>>> import numpy as np
>>> np.set_printoptions(suppress=True, linewidth=200)
>>> K = np.loadtxt("arr.csv", delimiter=",")
>>> print(K.round(1) + 0)
[[-0.3 -0.1  0.6 -0.1 -0.3 -0.4  0.1  0.3 -0.3  0.2]
 [-0.2 -0.6 -0.2  0.3 -0.1 -0.4  0.2 -0.3  0.2 -0.4]
 [-0.3  0.  -0.4 -0.2 -0.2 -0.1 -0.1  0.   0.5  0.4]
 [-0.2  0.4  0.  -0.2 -0.5 -0.1  0.4 -0.1  0.2 -0.1]
 [ 0.  -0.1  0.1  0.4 -0.5  0.1 -0.7 -0.1 -0.1  0.1]
 [ 0.   0.2 -0.4  0.5  0.2 -0.4  0.2  0.3 -0.3  0.4]
 [ 0.1 -0.2 -0.4 -0.4 -0.3 -0.1 -0.1  0.6 -0.2 -0.4]
 [-0.1  0.3 -0.2 -0.2  0.  -0.4 -0.2 -0.6 -0.5 -0.2]
 [-0.1 -0.5 -0.1 -0.3 -0.1  0.3  0.2 -0.3 -0.4  0.5]
 [ 0.8  0.   0.   0.2 -0.4 -0.1  0.3 -0.1  0.   0.1]
 [ 0.3 -0.2  0.2 -0.4  0.2 -0.5 -0.2 -0.1  0.2  0.2]]
>>> M2 = K / np.linalg.norm(K, axis=1, keepdims=True)
>>> gram = M2 @ M2.T
>>> print(gram.round(1) + 0)
[[ 1.   0.  -0.2  0.2  0.1  0.1  0.  -0.1  0.1 -0.1  0.1]
 [ 0.   1.   0.   0.   0.   0.   0.   0.   0.   0.   0. ]
 [-0.2  0.   1.   0.3  0.1  0.1  0.  -0.1  0.1 -0.1  0.2]
 [ 0.2  0.   0.3  1.  -0.2 -0.1  0.   0.1 -0.1  0.2 -0.2]
 [ 0.1  0.   0.1 -0.2  1.  -0.1  0.   0.1 -0.1  0.1 -0.1]
 [ 0.1  0.   0.1 -0.1 -0.1  1.   0.   0.1  0.   0.1 -0.1]
 [ 0.   0.   0.   0.   0.   0.   1.   0.   0.   0.   0. ]
 [-0.1  0.  -0.1  0.1  0.1  0.1  0.   1.   0.  -0.1  0.1]
 [ 0.1  0.   0.1 -0.1 -0.1  0.   0.   0.   1.   0.1 -0.1]
 [-0.1  0.  -0.1  0.2  0.1  0.1  0.  -0.1  0.1  1.   0.1]
 [ 0.1  0.   0.2 -0.2 -0.1 -0.1  0.   0.1 -0.1  0.1  1. ]]
>>> print(np.argwhere(np.triu(np.abs(gram) > 0.95, 1)))
[]
>>> print(np.round(np.linalg.norm(M2, axis=1), 1))
[1. 1. 1. 1. 1. 1. 1. 1. 1. 1. 1.]
>>> print((gram - 2 * np.eye(11)).round(6).argmax(axis=1))
[3 2 3 2 2 2 2 3 2 3 2]
>>> vec = np.array([-2, 2, 0, 0, 0, 2, -3, 2, -1, -2])
>>> rhs = K @ vec
>>> print(np.round(np.linalg.pinv(K) @ K, 1) + 0)
[[1. 0. 0. 0. 0. 0. 0. 0. 0. 0.]
 [0. 1. 0. 0. 0. 0. 0. 0. 0. 0.]
 [0. 0. 1. 0. 0. 0. 0. 0. 0. 0.]
 [0. 0. 0. 1. 0. 0. 0. 0. 0. 0.]
 [0. 0. 0. 0. 1. 0. 0. 0. 0. 0.]
 [0. 0. 0. 0. 0. 1. 0. 0. 0. 0.]
 [0. 0. 0. 0. 0. 0. 1. 0. 0. 0.]
 [0. 0. 0. 0. 0. 0. 0. 1. 0. 0.]
 [0. 0. 0. 0. 0. 0. 0. 0. 1. 0.]
 [0. 0. 0. 0. 0. 0. 0. 0. 0. 1.]]
>>> print(rhs.round(1) + 0)
[ 0.  -2.1 -0.6 -0.5  1.7 -0.9  1.8  0.4 -1.8 -3.  -2.3]
>>> rng = np.random.default_rng(89856)
>>> rhs = rhs + 0.3 * rng.normal(size=11)
>>> print(rhs.round(1))
[-0.1 -1.8 -0.3 -0.7  1.8 -1.1  1.5  0.2 -1.7 -2.5 -2.4]
>>> coef, *_ = np.linalg.lstsq(K, rhs)
>>> print(coef.round())
[-2.  2. -0.  0. -0.  2. -3.  2. -1. -2.]
>>> O, Rm = np.linalg.qr(K)
>>> print(abs(Rm[0, 0]), np.round(np.linalg.norm(K[:, 0]), 1))
1.0 1.0
>>> print(np.allclose(Rm.T @ Rm, K.T @ K))
True
>>> idx = rng.permutation(10)
>>> M2 = K[:, idx] * rng.choice([-1, 1], 10)
>>> print(M2.round(1) + 0)
[[ 0.6 -0.1 -0.3  0.1  0.3 -0.1  0.2  0.4 -0.3 -0.3]
 [-0.2  0.3  0.2  0.2 -0.3 -0.6 -0.4  0.4 -0.1 -0.2]
 [-0.4 -0.2  0.5 -0.1  0.   0.   0.4  0.1 -0.2 -0.3]
 [ 0.  -0.2  0.2  0.4 -0.1  0.4 -0.1  0.1 -0.5 -0.2]
 [ 0.1  0.4 -0.1 -0.7 -0.1 -0.1  0.1 -0.1 -0.5  0. ]
 [-0.4  0.5 -0.3  0.2  0.3  0.2  0.4  0.4  0.2  0. ]
 [-0.4 -0.4 -0.2 -0.1  0.6 -0.2 -0.4  0.1 -0.3  0.1]
 [-0.2 -0.2 -0.5 -0.2 -0.6  0.3 -0.2  0.4  0.  -0.1]
 [-0.1 -0.3 -0.4  0.2 -0.3 -0.5  0.5 -0.3 -0.1 -0.1]
 [ 0.   0.2  0.   0.3 -0.1  0.   0.1  0.1 -0.4  0.8]
 [ 0.2 -0.4  0.2 -0.2 -0.1 -0.2  0.2  0.5  0.2  0.3]]
>>> left, _, VT = np.linalg.svd(K.T @ M2)
>>> print(idx)
[2 3 8 6 7 1 9 5 4 0]
>>> print(np.round(np.linalg.lstsq(K, M2)[0], 1) + 0)
[[ 0.  0.  0.  0.  0.  0.  0.  0.  0.  1.]
 [ 0.  0.  0.  0.  0.  1.  0.  0.  0.  0.]
 [ 1.  0.  0.  0.  0.  0.  0.  0.  0.  0.]
 [ 0.  1.  0.  0.  0.  0.  0.  0.  0.  0.]
 [ 0.  0.  0.  0.  0.  0.  0.  0.  1.  0.]
 [ 0.  0.  0.  0.  0.  0.  0. -1.  0.  0.]
 [ 0.  0.  0.  1.  0.  0.  0.  0.  0.  0.]
 [ 0.  0.  0.  0.  1.  0.  0.  0.  0.  0.]
 [ 0.  0.  1.  0.  0.  0.  0.  0.  0.  0.]
 [ 0.  0.  0.  0.  0.  0.  1.  0.  0.  0.]]
>>> print(np.round(left @ VT, 1) + 0)
[[ 0.  0.  0.  0.  0.  0.  0.  0.  0.  1.]
 [ 0.  0.  0.  0.  0.  1.  0.  0.  0.  0.]
 [ 1.  0.  0.  0.  0.  0.  0.  0.  0.  0.]
 [ 0.  1.  0.  0.  0.  0.  0.  0.  0.  0.]
 [ 0.  0.  0.  0.  0.  0.  0.  0.  1.  0.]
 [ 0.  0.  0.  0.  0.  0.  0. -1.  0.  0.]
 [ 0.  0.  0.  1.  0.  0.  0.  0.  0.  0.]
 [ 0.  0.  0.  0.  1.  0.  0.  0.  0.  0.]
 [ 0.  0.  1.  0.  0.  0.  0.  0.  0.  0.]
 [ 0.  0.  0.  0.  0.  0.  1.  0.  0.  0.]]
>>> feats = np.loadtxt("out13.csv", delimiter=",")
>>> print(feats)
[[3. 1. 1. 1. 1. 1. 1. 1. 1. 1. 1.]
 [1. 3. 1. 1. 1. 1. 1. 1. 1. 1. 1.]
 [1. 1. 3. 1. 1. 1. 1. 1. 1. 1. 1.]
 [1. 1. 1. 3. 1. 1. 1. 1. 1. 1. 1.]
 [1. 1. 1. 1. 3. 1. 1. 1. 1. 1. 1.]
 [1. 1. 1. 1. 1. 3. 1. 1. 1. 1. 1.]
 [1. 1. 1. 1. 1. 1. 3. 1. 1. 1. 1.]
 [1. 1. 1. 1. 1. 1. 1. 3. 1. 1. 1.]
 [1. 1. 1. 1. 1. 1. 1. 1. 3. 1. 1.]
 [1. 1. 1. 1. 1. 1. 1. 1. 1. 3. 1.]
 [1. 1. 1. 1. 1. 1. 1. 1. 1. 1. 3.]]
>>> proj = K @ np.linalg.solve(K.T @ K, K.T)
>>> print(np.round(proj @ K[:, 8], 1) + 0)
[-0.3  0.2  0.5  0.2 -0.1 -0.3 -0.2 -0.5 -0.4  0.   0.2]
>>> print(np.round(np.diag(proj), 1))
[0.9 1.  0.8 0.7 0.9 1.  1.  1.  1.  0.9 0.9]
>>> print(np.linalg.matrix_rank(np.eye(11) - proj))
1
>>> print(proj.round(1) + 0)
[[ 0.9  0.  -0.1  0.2  0.1  0.1  0.  -0.1  0.1 -0.1  0.1]
 [ 0.   1.   0.   0.   0.   0.   0.   0.   0.   0.   0. ]
 [-0.1  0.   0.8  0.2  0.1  0.1  0.  -0.1  0.1 -0.1  0.2]
 [ 0.2  0.   0.2  0.7 -0.1 -0.1  0.   0.1 -0.1  0.2 -0.2]
 [ 0.1  0.   0.1 -0.1  0.9 -0.1  0.   0.1  0.   0.1 -0.1]
 [ 0.1  0.   0.1 -0.1 -0.1  1.   0.   0.   0.   0.1 -0.1]
 [ 0.   0.   0.   0.   0.   0.   1.   0.   0.   0.   0. ]
 [-0.1  0.  -0.1  0.1  0.1  0.   0.   1.   0.  -0.1  0.1]
 [ 0.1  0.   0.1 -0.1  0.   0.   0.   0.   1.   0.1 -0.1]
 [-0.1  0.  -0.1  0.2  0.1  0.1  0.  -0.1  0.1  0.9  0.1]
 [ 0.1  0.   0.2 -0.2 -0.1 -0.1  0.   0.1 -0.1  0.1  0.9]]
